% python3 -q
>>> import numpy as np
>>> from numpy import linalg as LA
>>> np.set_printoptions(suppress=True, linewidth=100)
>>> E = np.array([[6, 9, 4, -2, -9, 0],
...     [9, 23, 0, -8, -8, -8],
...     [4, 0, 15, -1, -10, 16],
...     [-2, -8, -1, 10, 3, -3],
...     [-9, -8, -10, 3, 18, -7],
...     [0, -8, 16, -3, -7, 23]])
>>> A2 = E[0, 0] * E[1:] - np.outer(E[1:, 0], E[0])
>>> A2
array([[  0,  57, -36, -30,  33, -48],
       [  0, -36,  74,   2, -24,  96],
       [  0, -30,   2,  56,   0, -18],
       [  0,  33, -24,   0,  27, -42],
       [  0, -48,  96, -18, -42, 138]])
>>> print(np.flatnonzero(~A2.round(6).any(axis=1)))
[]
>>> np.round(E[:, 0] / E[0, 0], 2)
array([ 1.  ,  1.5 ,  0.67, -0.33, -1.5 ,  0.  ])
>>> np.round(A2 @ LA.pinv(A2) @ A2, 2) + 0
array([[  0.,  57., -36., -30.,  33., -48.],
       [  0., -36.,  74.,   2., -24.,  96.],
       [  0., -30.,   2.,  56.,   0., -18.],
       [  0.,  33., -24.,   0.,  27., -42.],
       [  0., -48.,  96., -18., -42., 138.]])
>>> round(float(np.trace(LA.pinv(A2) @ A2)), 2)
3.0
>>> print(np.abs(np.diag(LA.qr(A2)[1])) > 1e-9)
[False  True  True  True False]
>>> np.unique(A2.round(6), axis=0).shape
(5, 6)
>>> np.allclose(A2[:-1].T @ LA.lstsq(A2[:-1].T, A2[-1])[0], A2[-1])
True
>>> LA.lstsq(A2[:-1].T, A2[-1])[2]
np.int32(3)
>>> U, sigma, Vt = LA.svd(E)
>>> sigma.round(2) + 0
array([43.34, 36.35, 10.93,  4.37,  0.  ,  0.  ])
>>> A2 = U[:, :4] @ np.diag(sigma[:4]) @ Vt[:4]
>>> A2.round(2) + 0
array([[  6.,   9.,   4.,  -2.,  -9.,   0.],
       [  9.,  23.,   0.,  -8.,  -8.,  -8.],
       [  4.,   0.,  15.,  -1., -10.,  16.],
       [ -2.,  -8.,  -1.,  10.,   3.,  -3.],
       [ -9.,  -8., -10.,   3.,  18.,  -7.],
       [  0.,  -8.,  16.,  -3.,  -7.,  23.]])
>>> LA.matrix_rank(E, rtol=0.05)
np.int64(4)
>>> np.round(LA.norm(E - A2, 2), 2), np.round(sigma[4], 2)
(np.float64(0.0), np.float64(0.0))
>>> LA.matrix_rank(A2)
np.int64(4)
>>> print(round(float(np.abs(E - A2).max()), 2))
0.0
>>> mat = np.loadtxt("test8.csv", delimiter=",")
>>> mat
array([[0., 0., 0., 0., 0., 1.],
       [0., 0., 0., 0., 0., 0.],
       [0., 0., 0., 0., 0., 1.],
       [0., 0., 0., 0., 1., 0.],
       [0., 0., 0., 1., 0., 0.],
       [1., 0., 1., 0., 0., 0.]])
>>> r = LA.matrix_rank(E)
>>> print(r)
4
>>> N = LA.svd(E)[2][r:].T
>>> [int(LA.matrix_rank(E[:i])) for i in range(1, len(E) + 1)]
[1, 2, 3, 4, 4, 4]
>>> [int(LA.matrix_rank(np.delete(E, i, axis=0))) for i in range(6)]
[4, 4, 4, 4, 4, 4]
>>> print(LA.matrix_rank(E.T @ E), LA.matrix_rank(E @ E.T))
4 4
>>> N.shape
(6, 2)
>>> np.allclose(E @ N, 0)
True
>>> X = np.load("arr.npy")
>>> X
array([[-2,  1],
       [ 0, -3],
       [ 0,  0],
       [-1, -2],
       [ 0,  2],
       [-2,  7]])
>>> A2 = np.c_[X[:, :1] @ np.array([[0]]), np.array([2, 1, 1, 0, 1, 0])]
>>> A2
array([[0, 2],
       [0, 1],
       [0, 1],
       [0, 0],
       [0, 1],
       [0, 0]])
>>> np.round(LA.norm(A2 - X @ LA.lstsq(X, A2)[0], axis=0), 2)
array([0.  , 2.15])
>>> np.round(LA.norm(LA.qr(X)[0].T @ A2, axis=0) ** 2 / ((A2 ** 2).sum(axis=0) + 1e-12), 2)
array([0.  , 0.34])
>>> LA.matrix_rank(A2)
np.int64(1)
>>> x = np.array([-1, -1])
>>> target = X @ x
>>> np.round(LA.lstsq(X, target)[0], 2)
array([-1., -1.])
>>> rng = np.random.default_rng(61)
>>> target = target + 0.3 * rng.normal(size=6)
>>> target.round(2)
array([ 0.83,  2.68,  0.32,  2.66, -2.53, -4.8 ])
>>> beta, *_ = LA.lstsq(X, target)
>>> beta.round(2)
array([-0.89, -0.95])
>>> round(LA.norm(target - X @ beta), 2)
np.float64(0.74)
>>> q, V = LA.qr(X[:, :1])[0], LA.qr(X[:, 1:])[0]
>>> sigma = LA.svd(q.T @ V, compute_uv=False)
>>> round(float(LA.norm(q @ q.T - V @ V.T, 2)), 2)
0.82
>>> (sigma > 0.9).sum()
np.int64(0)
>>> print(sigma.round(2))
[0.57]
>>> t = np.radians(30)
>>> r_ = np.eye(2)
>>> r_[0, 0] = r_[1, 1] = np.cos(t)
>>> r_[0, 1], r_[1, 0] = -np.sin(t), np.sin(t)
>>> r_.round(2)
array([[ 0.87, -0.5 ],
       [ 0.5 ,  0.87]])
>>> A2 = X @ r_.T
>>> round(LA.det(r_), 2), np.round(np.trace(r_), 2)
(np.float64(1.0), np.float64(1.73))
